$ python -q
>>> import numpy as np
>>> from numpy import linalg as LA
>>> np.set_printoptions(precision=2, suppress=True, linewidth=140, sign=" ")
>>> def rd(a):
...     return np.round(a, 2) + 0
... 
>>> X = np.loadtxt("x.csv", delimiter=",")
>>> X
array([[  3.,   4.,   5.,   6.],
       [  7.,   8.,   9.,  10.],
       [ 11.,  12.,  13.,  14.],
       [ 15.,  16.,  17.,  18.],
       [ 19.,  20.,  21.,  22.],
       [ 23.,  24.,  25.,  26.]])
>>> left, sigma, Vh = LA.svd(X)
>>> V = Vh[:(sigma > 1e-8).sum()]
>>> rng = np.random.default_rng(5)
>>> vec = X[1] + -2 * X[3] + rng.integers(2) * np.eye(4)[0]
>>> vec
array([-22., -24., -25., -26.])
>>> np.allclose(V.T @ V @ vec, vec)
False
>>> rd(LA.norm(vec - V.T @ V @ vec))
np.float64(0.55)
>>> rd(np.diag(V.T @ V))
array([ 0.7,  0.3,  0.3,  0.7])
>>> rd(np.trace(LA.pinv(X) @ X))
np.float64(2.0)
>>> np.allclose(X[:-1].T @ LA.lstsq(X[:-1].T, X[-1])[0], X[-1])
True
>>> vec = np.array([0, 0, 0, 2])
>>> (X @ vec).argmax()
np.int64(5)
>>> X @ vec
array([ 12.,  20.,  28.,  36.,  44.,  52.])
>>> LA.norm(X @ vec) <= LA.norm(X, 2) * LA.norm(vec) + 1e-9
np.True_
>>> rd(LA.norm(X, 2) / LA.norm(X))
np.float64(1.0)
>>> LA.cond(X) > 100
np.True_
>>> np.argsort(-LA.norm(X, axis=0).round(6), kind="stable")[:3]
array([ 3,  2,  1])
>>> left, sigma, Vh = LA.svd(X)
>>> np.argmax(sigma[:-1] / (sigma[1:] + 1e-6)) + 1
np.int64(2)
>>> A2 = left[:, :2] @ np.diag(sigma[:2]) @ Vh[:2]
>>> rd(A2)
array([[  3.,   4.,   5.,   6.],
       [  7.,   8.,   9.,  10.],
       [ 11.,  12.,  13.,  14.],
       [ 15.,  16.,  17.,  18.],
       [ 19.,  20.,  21.,  22.],
       [ 23.,  24.,  25.,  26.]])
>>> rd(LA.norm(X - A2) / LA.norm(X))
np.float64(0.0)
>>> m1 = np.loadtxt("layer3.csv", delimiter=",")
>>> m1
array([[  5.,   6.,   7.],
       [  8.,   9.,  10.],
       [ 11.,  12.,  13.],
       [ 14.,  15.,  16.],
       [ 17.,  18.,  19.]])
>>> A2 = np.array([[2, 2, 2], [0, 2, 2], [3, 2, 0]])
>>> np.vstack([m1, A2.T]).shape
(8, 3)
>>> print(A2.T @ m1.T)
[[  31.   46.   61.   76.   91.]
 [  36.   54.   72.   90.  108.]
 [  22.   34.   46.   58.   70.]]
>>> np.einsum("ik,kj->ji", m1, A2)
array([[  31.,   46.,   61.,   76.,   91.],
       [  36.,   54.,   72.,   90.,  108.],
       [  22.,   34.,   46.,   58.,   70.]])
>>> print(np.einsum("ij,ij->i", m1, m1))
[ 110.  245.  434.  677.  974.]
>>> print(m1 @ A2)
[[  31.   36.   22.]
 [  46.   54.   34.]
 [  61.   72.   46.]
 [  76.   90.   58.]
 [  91.  108.   70.]]
>>> np.einsum("ik,kj->ij", m1, A2)
array([[  31.,   36.,   22.],
       [  46.,   54.,   34.],
       [  61.,   72.,   46.],
       [  76.,   90.,   58.],
       [  91.,  108.,   70.]])
>>> print(LA.matrix_rank(m1 @ A2))
2
